$ python -q
>>> import numpy as np
>>> import numpy.linalg as la
>>> np.set_printoptions(precision=1, suppress=True, linewidth=100)
>>> rnd = lambda a: np.round(a, 1) + 0
>>> rng = np.random.default_rng(49891)
>>> z = rng.integers(0, 3, 5)
>>> M = np.array([[-5, 0, 0, -5, 3],
...     [-3, -5, 4, -2, 0],
...     [1, -1, -7, 0, 0],
...     [-7, 9, -4, 3, 9],
...     [-8, 3, 9, 6, -6]]) * (z[:, None] == z)
>>> print(M)
[[-5  0  0 -5  0]
 [-3 -5  4 -2  0]
 [ 1 -1 -7  0  0]
 [-7  9 -4  3  0]
 [ 0  0  0  0 -6]]
>>> # 2 groups of indices that never mix
>>> print((M + M.T) / 2)
[[-5.  -1.5  0.5 -6.   0. ]
 [-1.5 -5.   1.5  3.5  0. ]
 [ 0.5  1.5 -7.  -2.   0. ]
 [-6.   3.5 -2.   3.   0. ]
 [ 0.   0.   0.   0.  -6. ]]
>>> W = np.array([[1, 2, 1], [3, 3, -2], [3, 1, 0], [1, -2, 2], [-3, -1, -3]])
>>> coef = np.array([0, -1, 1])
>>> hid = np.maximum(M @ W + coef, 0)
>>> print((hid > 0).mean(axis=0))
[0.4 0.4 0.6]
>>> print((hid > 0).astype(int))
[[0 0 0]
 [0 0 1]
 [0 0 1]
 [1 1 0]
 [1 1 1]]
>>> cent = np.array([[-2, 0], [-9, 1], [4, -9]])
>>> print(hid @ cent)
[[   0    0]
 [  16  -36]
 [  16  -36]
 [ -40    2]
 [  -5 -166]]
>>> print(W @ cent)
[[-16  -7]
 [-41  21]
 [-15   1]
 [ 24 -20]
 [  3  26]]
>>> out = M / la.norm(M, axis=1, keepdims=True)
>>> G = out @ out.T
>>> print(G[4])
[0. 0. 0. 0. 1.]
>>> print((G - 2 * np.eye(5)).round(6).argmax(axis=1))
[1 0 3 0 0]
>>> print(rnd(G))
[[ 1.   0.5 -0.1  0.2  0. ]
 [ 0.5  1.  -0.5 -0.5  0. ]
 [-0.1 -0.5  1.   0.1  0. ]
 [ 0.2 -0.5  0.1  1.   0. ]
 [ 0.   0.   0.   0.   1. ]]
>>> print(np.argwhere(np.triu(np.abs(G) > 0.95, 1)))
[]
>>> print(rnd(la.norm(out, axis=1)))
[1. 1. 1. 1. 1.]
>>> print((np.abs(G) > 0.9).astype(int))
[[1 0 0 0 0]
 [0 1 0 0 0]
 [0 0 1 0 0]
 [0 0 0 1 0]
 [0 0 0 0 1]]
>>> X = np.load("a.npy")
>>> print(X)
[[-3.8 -0.2  1.9  2.3 -6.   3.7 -6.1 -3.8  6.2 -0.1 -4.4 -2.4]
 [-2.3  0.   1.1  0.7 -3.6  2.  -3.4 -1.7  2.7 -0.4 -1.9 -1. ]
 [ 2.2  0.4 -1.3 -1.   3.1 -1.6  3.   2.  -2.8 -0.7  1.5  0.7]
 [ 0.1  0.3  0.7 -0.1  0.   0.4 -0.1 -0.2 -0.7 -0.5 -0.7  0.2]]
>>> print(np.argsort(-la.norm(X, axis=0).round(6), kind="stable")[:3])
[4 6 8]
>>> print(rnd(la.norm(X, 2) / la.norm(X)))
1.0
>>> print(la.cond(X) > 100)
False
>>> print([round(float(x), 1) for x in la.svd(X, compute_uv=False)[:3]])
[16.7, 1.5, 1.1]
>>> theta = np.radians(180)
>>> Rm = np.eye(12)
>>> Rm[2, 2] = Rm[0, 0] = np.cos(theta)
>>> Rm[2, 0], Rm[0, 2] = -np.sin(theta), np.sin(theta)
>>> print(rnd(Rm))
[[-1.  0.  0.  0.  0.  0.  0.  0.  0.  0.  0.  0.]
 [ 0.  1.  0.  0.  0.  0.  0.  0.  0.  0.  0.  0.]
 [ 0.  0. -1.  0.  0.  0.  0.  0.  0.  0.  0.  0.]
 [ 0.  0.  0.  1.  0.  0.  0.  0.  0.  0.  0.  0.]
 [ 0.  0.  0.  0.  1.  0.  0.  0.  0.  0.  0.  0.]
 [ 0.  0.  0.  0.  0.  1.  0.  0.  0.  0.  0.  0.]
 [ 0.  0.  0.  0.  0.  0.  1.  0.  0.  0.  0.  0.]
 [ 0.  0.  0.  0.  0.  0.  0.  1.  0.  0.  0.  0.]
 [ 0.  0.  0.  0.  0.  0.  0.  0.  1.  0.  0.  0.]
 [ 0.  0.  0.  0.  0.  0.  0.  0.  0.  1.  0.  0.]
 [ 0.  0.  0.  0.  0.  0.  0.  0.  0.  0.  1.  0.]
 [ 0.  0.  0.  0.  0.  0.  0.  0.  0.  0.  0.  1.]]
>>> out = X @ Rm.T
>>> print(rnd(out))
[[ 3.8 -0.2 -1.9  2.3 -6.   3.7 -6.1 -3.8  6.2 -0.1 -4.4 -2.4]
 [ 2.3  0.  -1.1  0.7 -3.6  2.  -3.4 -1.7  2.7 -0.4 -1.9 -1. ]
 [-2.2  0.4  1.3 -1.   3.1 -1.6  3.   2.  -2.8 -0.7  1.5  0.7]
 [-0.1  0.3 -0.7 -0.1  0.   0.4 -0.1 -0.2 -0.7 -0.5 -0.7  0.2]]
>>> print(rnd(np.abs(out - X).max(axis=0)))
[7.6 0.  3.8 0.  0.  0.  0.  0.  0.  0.  0.  0. ]
>>> K = np.load("run2.npy")
>>> print(K)
[[ 10.7  19.9 -21.2 -28.7  30.2  29.1  11.3 -19.1  30.2 -19.8  -1.9]
 [  8.8  19.2 -20.2 -29.9  28.2  28.9   7.5 -18.9  30.3 -19.5   0.3]
 [  9.4  21.2 -20.2 -30.3  29.9  29.8  10.1 -19.6  29.7 -21.2   1.7]
 [ 10.5  21.  -19.9 -29.9  29.5  30.7   9.4 -19.6  28.9 -19.9   0.5]
 [ 11.   19.  -19.2 -28.8  30.6  30.7   9.3 -19.1  32.4 -18.5  -0.5]
 [ 10.2  19.5 -19.6 -30.2  31.3  30.7   9.7 -20.8  29.5 -21.2  -0.8]
 [ 10.1  20.3 -19.4 -28.7  30.9  29.3  10.6 -20.6  30.2 -18.5  -0.6]
 [  9.6  19.2 -18.7 -29.8  31.3  28.7   9.2 -21.2  28.5 -20.3  -1.1]
 [ 10.7  19.2 -20.  -30.   30.6  29.6  11.5 -19.3  29.9 -18.    1.9]
 [ 10.8  20.3 -20.4 -29.1  30.8  30.   11.5 -19.4  29.8 -21.   -2.3]
 [ 10.9  21.  -20.5 -29.5  30.1  29.5  11.1 -21.1  29.7 -20.5   0.6]]
>>> r0 = np.array([-2, 0, -1, -2, 0, -1, -2, 0, -2, 1, 2])
>>> out = K + np.outer(r0, np.eye(11)[1])
>>> print(rnd(la.det(out) / la.det(K)), rnd(1 + la.solve(K, r0)[1]))
0.9 0.9
>>> print(out)
[[ 10.7  17.9 -21.2 -28.7  30.2  29.1  11.3 -19.1  30.2 -19.8  -1.9]
 [  8.8  19.2 -20.2 -29.9  28.2  28.9   7.5 -18.9  30.3 -19.5   0.3]
 [  9.4  20.2 -20.2 -30.3  29.9  29.8  10.1 -19.6  29.7 -21.2   1.7]
 [ 10.5  19.  -19.9 -29.9  29.5  30.7   9.4 -19.6  28.9 -19.9   0.5]
 [ 11.   19.  -19.2 -28.8  30.6  30.7   9.3 -19.1  32.4 -18.5  -0.5]
 [ 10.2  18.5 -19.6 -30.2  31.3  30.7   9.7 -20.8  29.5 -21.2  -0.8]
 [ 10.1  18.3 -19.4 -28.7  30.9  29.3  10.6 -20.6  30.2 -18.5  -0.6]
 [  9.6  19.2 -18.7 -29.8  31.3  28.7   9.2 -21.2  28.5 -20.3  -1.1]
 [ 10.7  17.2 -20.  -30.   30.6  29.6  11.5 -19.3  29.9 -18.    1.9]
 [ 10.8  21.3 -20.4 -29.1  30.8  30.   11.5 -19.4  29.8 -21.   -2.3]
 [ 10.9  23.  -20.5 -29.5  30.1  29.5  11.1 -21.1  29.7 -20.5   0.6]]
